% python3 -q
>>> import numpy as np
>>> import numpy.linalg as la
>>> np.set_printoptions(precision=2, suppress=True, linewidth=140, legacy="1.25")
>>> M2 = np.array([[7, -1, -4, -4, 6],
...     [5, -7, 9, 4, 0],
...     [1, -3, -7, 2, 5],
...     [4, -9, -8, -9, -6],
...     [-2, -7, -6, 4, 0]])
>>> M2[-1] = M2[0]
>>> K = M2 + 0.3 * np.eye(5)
>>> print(K)
[[ 7.3 -1.  -4.  -4.   6. ]
 [ 5.  -6.7  9.   4.   0. ]
 [ 1.  -3.  -6.7  2.   5. ]
 [ 4.  -9.  -8.  -8.7 -6. ]
 [ 7.  -1.  -4.  -4.   6.3]]
>>> print((K + K.T) / 2)
[[ 7.3  2.  -1.5  0.   6.5]
 [ 2.  -6.7  3.  -2.5 -0.5]
 [-1.5  3.  -6.7 -3.   0.5]
 [ 0.  -2.5 -3.  -8.7 -5. ]
 [ 6.5 -0.5  0.5 -5.   6.3]]
>>> print((K - K.T) / 2)
[[ 0.  -3.  -2.5 -4.  -0.5]
 [ 3.   0.   6.   6.5  0.5]
 [ 2.5 -6.   0.   5.   4.5]
 [ 4.  -6.5 -5.   0.  -1. ]
 [ 0.5 -0.5 -4.5  1.   0. ]]
>>> print(round(la.det(K), 2))
-4929.61
>>> T = np.stack([K, -3 * K, K[::-1]])
>>> print(la.matrix_rank(T.reshape(3, -1)))
2
>>> print(la.norm(T, axis=(1, 2)))
[27.7  83.11 27.7 ]
>>> print(T.sum(axis=0))
[[ -7.6   1.    4.    4.   -5.7]
 [ -6.    4.4 -26.  -16.7  -6. ]
 [ -1.    3.    6.7  -2.   -5. ]
 [ -3.   11.3  25.   21.4  12. ]
 [ -6.7   1.    4.    4.   -6.6]]
>>> print((T @ K.T).shape)
(3, 5, 5)
>>> print(la.matrix_rank(T))
[5 5 5]
>>> print(round(la.norm(K[0], 1), 2), np.round(la.norm(K[0], np.inf), 2))
22.3 7.3
>>> print(np.round(la.norm(K[0] - K[3]), 2))
16.03
>>> print(la.norm(K, axis=0))
[12.01 11.7  14.9  11.3  11.69]
>>> print(np.round(la.norm(K, 2), 2))
19.61
>>> print(round(la.norm(K) ** 2 / la.norm(K, 2) ** 2, 2))
2.0
>>> print(la.norm(K, axis=1).argmax())
3
>>> print(round(la.norm(K, "nuc"), 2))
52.5
>>> J = np.loadtxt("dump.csv", delimiter=",")
>>> print(J)
[[ 0.8  0.   0.  -2.6 -1.7  0.7  0.8 -0.1  0.3]
 [-1.1  1.3 -2.  -0.9 -1.5  1.1  1.4 -1.9  1.2]
 [ 1.2  0.2 -0.4 -0.4 -1.1  1.4  0.3  0.4 -0.3]
 [-0.2 -0.1  0.3 -1.3 -0.2  0.1 -2.9 -0.8 -1.2]
 [ 0.4 -0.5  0.1  0.  -0.4 -0.9  1.1  0.6 -0.1]
 [-0.8 -0.6 -0.1  0.6  0.7 -0.9  0.2 -0.4  1.2]
 [-0.6 -2.2 -2.4  0.7  0.2  0.  -0.8 -0.6  0.4]]
>>> M2 = J / la.norm(J, axis=1, keepdims=True)
>>> C2 = M2 @ M2.T
>>> print(la.norm(M2, axis=1))
[1. 1. 1. 1. 1. 1. 1.]
>>> print(round(np.degrees(np.arccos(np.clip(C2[2, 5], -1, 1))), 2))
142.0
>>> print(np.argwhere(np.triu(np.abs(C2) > 0.95, 1)))
[]
>>> u = np.array([3, 2, 0])
>>> print(np.polyval(u, J[2]))
[ 6.72  0.52 -0.32 -0.32  1.43  8.68  0.87  1.28 -0.33]
>>> C2 = J.T @ J
>>> print(np.round(la.eigvalsh(C2)[::-1], 2) + 0)
[24.07 17.52 14.21  6.73  3.85  0.8   0.11  0.    0.  ]
>>> print(np.diag(C2))
[ 4.49  7.19 10.03 10.27  7.08  5.29 12.99  5.3   4.67]
>>> print((J @ J.T).shape)
(7, 7)
>>> print(la.matrix_rank(C2))
7
>>> print(round(float(np.trace(C2)), 2), (J ** 2).sum())
67.31 67.31
>>> print(np.allclose(C2, C2.T))
True
>>> vec = np.array([0, 1, -2, 2, -1, 0, 3, 2, 1])
>>> print(J @ vec)
[ -1.    6.6   2.7 -14.6   4.1   1.1   0.6]
>>> print(la.norm(J @ vec) <= la.norm(J, 2) * la.norm(vec) + 1e-9)
True
>>> print((J @ vec).argmax())
1
>>> print(J @ np.ones(9))
[-1.8 -2.4  1.3 -6.3  0.3 -0.1 -5.3]
>>> print(J * vec)
[[ 0.   0.  -0.  -5.2  1.7  0.   2.4 -0.2  0.3]
 [-0.   1.3  4.  -1.8  1.5  0.   4.2 -3.8  1.2]
 [ 0.   0.2  0.8 -0.8  1.1  0.   0.9  0.8 -0.3]
 [-0.  -0.1 -0.6 -2.6  0.2  0.  -8.7 -1.6 -1.2]
 [ 0.  -0.5 -0.2  0.   0.4 -0.   3.3  1.2 -0.1]
 [-0.  -0.6  0.2  1.2 -0.7 -0.   0.6 -0.8  1.2]
 [-0.  -2.2  4.8  1.4 -0.2  0.  -2.4 -1.2  0.4]]
>>> arr = np.array([[-1, 0, 0, 0, 0, 0, 0, 0],
...     [1, 0, 0, 0, 0, 0, 0, 0],
...     [-1, 0, 0, 0, 0, 0, 0, 0],
...     [0, 1, 0, -2, 0, 0, 0, 0],
...     [1, 0, -2, 1, 1, 0, 0, 0],
...     [2, 0, 2, -1, -2, 2, 0, 0],
...     [0, 1, 0, -1, -1, -1, 1, 0],
...     [2, 1, 1, 2, 1, 1, -1, -2]])
>>> print([round(float(x), 2) for x in la.svd(arr, compute_uv=False)[:3]])
[4.75, 4.39, 2.31]
>>> print(la.matrix_rank(arr, rtol=0.1))
6
>>> print(la.cond(arr) > 100)
True
